>>> import numpy as np
>>> from numpy import linalg as LA
>>> np.set_printoptions(suppress=True, linewidth=120)
>>> E = np.loadtxt("a.csv", delimiter=",")
>>> E
array([[-2.,  1.,  1.,  1.,  1.,  1.,  1.,  1.,  1.,  1.,  1.,  1.,  1.],
       [ 1., -2.,  1.,  1.,  1.,  1.,  1.,  1.,  1.,  1.,  1.,  1.,  1.],
       [ 1.,  1., -2.,  1.,  1.,  1.,  1.,  1.,  1.,  1.,  1.,  1.,  1.],
       [ 1.,  1.,  1., -2.,  1.,  1.,  1.,  1.,  1.,  1.,  1.,  1.,  1.],
       [ 1.,  1.,  1.,  1., -2.,  1.,  1.,  1.,  1.,  1.,  1.,  1.,  1.],
       [ 1.,  1.,  1.,  1.,  1., -2.,  1.,  1.,  1.,  1.,  1.,  1.,  1.],
       [ 1.,  1.,  1.,  1.,  1.,  1., -2.,  1.,  1.,  1.,  1.,  1.,  1.],
       [ 1.,  1.,  1.,  1.,  1.,  1.,  1., -2.,  1.,  1.,  1.,  1.,  1.],
       [ 1.,  1.,  1.,  1.,  1.,  1.,  1.,  1., -2.,  1.,  1.,  1.,  1.],
       [ 1.,  1.,  1.,  1.,  1.,  1.,  1.,  1.,  1., -2.,  1.,  1.,  1.],
       [ 1.,  1.,  1.,  1.,  1.,  1.,  1.,  1.,  1.,  1., -2.,  1.,  1.],
       [ 1.,  1.,  1.,  1.,  1.,  1.,  1.,  1.,  1.,  1.,  1., -2.,  1.],
       [ 1.,  1.,  1.,  1.,  1.,  1.,  1.,  1.,  1.,  1.,  1.,  1., -2.]])
>>> vals, V = LA.eigh(E)
>>> vals.round(3)
array([-3., -3., -3., -3., -3., -3., -3., -3., -3., -3., -3., -3., 10.])
>>> np.round(LA.svd(E, compute_uv=False), 3)
array([10.,  3.,  3.,  3.,  3.,  3.,  3.,  3.,  3.,  3.,  3.,  3.,  3.])
>>> np.round(LA.eigvalsh(E @ E), 3)
array([  9.,   9.,   9.,   9.,   9.,   9.,   9.,   9.,   9.,   9.,   9.,   9., 100.])
>>> x0 = np.array([3, 2, 0, 1, 3, 1, 2, 0, 3, 0, 0, 1, 2])
>>> rhs = E @ x0
>>> rhs
array([ 9., 12., 18., 15.,  9., 15., 12., 18.,  9., 18., 18., 15., 12.])
>>> np.round(LA.solve(E, 3 * rhs), 3) + 0
array([9., 6., 0., 3., 9., 3., 6., 0., 9., 0., 0., 3., 6.])
>>> m1 = np.array([[-0.1, 1.2, 0.3, -0.6],
...     [-0.2, -1.8, 0.7, -0.3],
...     [0.9, 1.0, -0.2, 2.4],
...     [-0.2, 0.4, -1.0, 0.3],
...     [-1.0, 0.3, 1.4, 0.7]])
>>> def softmax(z):
...     e = np.exp(z - z.max(axis=-1, keepdims=True))
...     return e / e.sum(axis=-1, keepdims=True)
... 
>>> np.round(softmax(10 * m1[4]), 3) + 0
array([0.   , 0.   , 0.999, 0.001])
>>> np.round(softmax(m1).sum(axis=1), 3)
array([1., 1., 1., 1., 1.])
>>> np.round(softmax(m1[4]), 3)
array([0.047, 0.173, 0.521, 0.259])
>>> S = m1 @ m1.T / np.sqrt(4)
>>> np.round(softmax(S)[4] @ m1, 3)
array([-0.479,  0.266,  0.811,  0.643])
>>> feats = np.load("case18.npy")
>>> feats
array([[-2,  0,  0,  0,  0,  0],
       [-1,  1,  0,  0,  0,  0],
       [ 2,  2,  0,  0,  0,  0],
       [ 0,  0, -2,  0,  0,  0],
       [ 0,  0, -1,  1,  0,  0],
       [ 0,  0,  2,  2,  0,  0],
       [ 0,  0,  0,  0, -2,  0],
       [ 0,  0,  0,  0, -1,  1],
       [ 0,  0,  0,  0,  2,  2]])
>>> Q, Rm = LA.qr(feats)
>>> Q.round(3) + 0
array([[-0.667, -0.333,  0.   ,  0.   ,  0.   ,  0.   ],
       [-0.333, -0.667,  0.   ,  0.   ,  0.   ,  0.   ],
       [ 0.667, -0.667,  0.   ,  0.   ,  0.   ,  0.   ],
       [ 0.   ,  0.   ,  0.667, -0.333,  0.   ,  0.   ],
       [ 0.   ,  0.   ,  0.333, -0.667,  0.   ,  0.   ],
       [ 0.   ,  0.   , -0.667, -0.667,  0.   ,  0.   ],
       [ 0.   ,  0.   ,  0.   ,  0.   ,  0.667, -0.333],
       [ 0.   ,  0.   ,  0.   ,  0.   ,  0.333, -0.667],
       [ 0.   ,  0.   ,  0.   ,  0.   , -0.667, -0.667]])
>>> np.allclose(Rm.T @ Rm, feats.T @ feats)
True
>>> round(float(np.trace(Q @ Q.T)), 3)
6.0
>>> T = np.stack([feats, 5 * feats, feats[::-1]])
>>> (T @ feats.T).shape
(3, 9, 9)
>>> np.round(LA.norm(T, axis=(1, 2)), 3)
array([ 6.481, 32.404,  6.481])
>>> LA.matrix_rank(T)
array([6, 6, 6])
>>> Q, V = LA.qr(feats[:, :2])[0], LA.qr(feats[:, 2:])[0]
>>> sv = LA.svd(Q.T @ V, compute_uv=False)
>>> np.round(LA.norm(Q @ Q.T - V @ V.T, 2), 3)
np.float64(1.0)
>>> np.degrees(np.arccos(sv.clip(0, 1)))
array([90., 90.])
>>> (sv > 0.9).sum()
np.int64(0)
>>> P = feats @ LA.solve(feats.T @ feats, feats.T)
>>> np.allclose(P @ P, P)
True
>>> np.round(np.diag(P), 3)
array([0.556, 0.556, 0.889, 0.556, 0.556, 0.889, 0.556, 0.556, 0.889])
>>> np.round(LA.eigvalsh(P), 3) + 0
array([0., 0., 0., 1., 1., 1., 1., 1., 1.])
>>> mat = np.load("sample15.npy")
>>> mat
array([[ 0, -4, -5,  2,  1,  2],
       [ 4,  0, -6,  3,  1, -1],
       [ 5,  6,  0,  0,  2, -1],
       [-2, -3,  0,  0, -4,  1],
       [-1, -1, -2,  4,  0, -1],
       [-2,  1,  1, -1,  1,  0]])
>>> # antisymmetric, zero diagonal
>>> gram = mat.T @ mat
>>> gram
array([[ 50,  35, -24,  10,  20, -10],
       [ 35,  63,  23, -13,  21, -16],
       [-24,  23,  66, -37, -10,  -2],
       [ 10, -13, -37,  30,   4,  -3],
       [ 20,  21, -10,   4,  23,  -5],
       [-10, -16,  -2,  -3,  -5,   8]])
>>> np.trace(gram), (mat ** 2).sum()
(np.int64(240), np.int64(240))
>>> np.round(LA.svd(mat, compute_uv=False) ** 2, 3)
array([106.42 , 106.42 ,  12.296,  12.296,   1.285,   1.285])
>>> np.allclose(gram, gram.T)
True
>>> (mat @ mat.T).shape
(6, 6)
